$ python -q
>>> import numpy as np
>>> import numpy.linalg as la
>>> np.set_printoptions(precision=3, suppress=True, linewidth=160, legacy="1.25")
>>> K = np.load("a.npy")
>>> print(K)
[[-2. -2.  3.]
 [-5. -4.  3.]
 [ 0.  0. -1.]]
>>> proj = np.triu(np.array([[-1, 9, -3], [7, 4, 9], [9, -6, 9]]), 1) + np.eye(3)
>>> Y = proj @ K @ la.inv(proj)
>>> print(np.trace(Y), np.trace(K))
-7.0 -7.0
>>> print(la.matrix_rank(Y))
3
>>> print(Y)
[[  -47.   385. -3573.]
 [   -5.    41.  -390.]
 [    0.     0.    -1.]]
>>> print(proj @ K - K @ proj)
[[-45. -18.  42.]
 [  0.  45.  12.]
 [  0.   0.   0.]]
>>> vec = np.array([3, -2, -3])
>>> print(np.einsum("ij,j->i", Y, vec))
[9808. 1073.    3.]
>>> print(Y * vec)
[[ -141.  -770. 10719.]
 [  -15.   -82.  1170.]
 [    0.    -0.     3.]]
>>> print(la.norm(Y @ vec) <= la.norm(Y, 2) * la.norm(vec) + 1e-9)
True
>>> print(np.sign((Y @ vec).round(6)))
[1. 1. 1.]
>>> print((Y * vec).sum(axis=1))
[9808. 1073.    3.]
>>> M = np.loadtxt("block2.csv", delimiter=",")
>>> print(M)
[[ 1.744  0.424  1.531  1.197]
 [ 3.252  1.261 -0.69   0.822]
 [-2.503  1.208 -1.465 -1.447]
 [ 0.203 -0.394 -0.461  0.716]]
>>> rng = np.random.default_rng(44)
>>> z = rng.permutation(4)
>>> Y = M[:, z] * rng.choice([-1, 1], 4)
>>> print(Y)
[[ 0.424 -1.744 -1.531  1.197]
 [ 1.261 -3.252  0.69   0.822]
 [ 1.208  2.503  1.465 -1.447]
 [-0.394 -0.203  0.461  0.716]]
>>> left, _, Vt = la.svd(M.T @ Y)
>>> print(np.round(left @ Vt, 3) + 0)
[[ 0. -1.  0.  0.]
 [ 1.  0.  0.  0.]
 [ 0.  0. -1.  0.]
 [ 0.  0.  0.  1.]]
>>> Y = M / np.sqrt((M ** 2).mean(axis=1, keepdims=True))
>>> print(la.norm(Y, axis=1))
[2. 2. 2. 2.]
>>> print(la.matrix_rank(Y) == la.matrix_rank(M))
True
>>> u = np.array([4, -4, 1, 1])
>>> Y = M + np.outer(u, np.eye(4)[3])
>>> print(la.matrix_rank(la.inv(Y) - la.inv(M), tol=1e-8))
1
>>> print(la.matrix_rank(Y - M))
1
>>> def softmax(z):
...     e = np.exp(z - z.max(axis=-1, keepdims=True))
...     return e / e.sum(axis=-1, keepdims=True)
... 
>>> print(np.round(softmax(10 * M[0]), 3) + 0)
[0.89  0.    0.106 0.004]
>>> print(softmax(M[0]))
[0.377 0.101 0.305 0.218]
>>> print(softmax(M[0] + -3))
[0.377 0.101 0.305 0.218]
>>> att = M @ M.T / np.sqrt(4)
>>> print(softmax(att).round(6).argmax(axis=1))
[0 1 2 1]
>>> Y = np.array([[4, -2, -3], [-1, -5, 3], [2, -4, -3]])
>>> mat = Y + Y.T
>>> print(mat)
[[  8  -3  -1]
 [ -3 -10  -1]
 [ -1  -1  -6]]
>>> print([round(float(la.det(mat[:i, :i])), 2) + 0 for i in range(1, 4)])
[8.0, -89.0, 530.0]
>>> print(np.all(la.eigvalsh(mat) > 0))
False
>>> data = np.loadtxt("mat.csv", delimiter=",")
>>> print(data)
[[ 1.103 -8.945 -1.616]
 [ 0.124  2.156 -0.124]
 [ 1.643  3.591  0.193]]
>>> u = np.array([-3, -3])
>>> print(np.correlate(data[2], data[0], "full"))
[ -2.655 -20.5   -30.621   2.234   0.213]
>>> print(np.convolve(data[2], u))
[ -4.929 -15.702 -11.352  -0.579]
>>> print(np.array([np.convolve(row, u, "same") for row in data]))
[[ -3.309  23.526  31.683]
 [ -0.372  -6.84   -6.096]
 [ -4.929 -15.702 -11.352]]
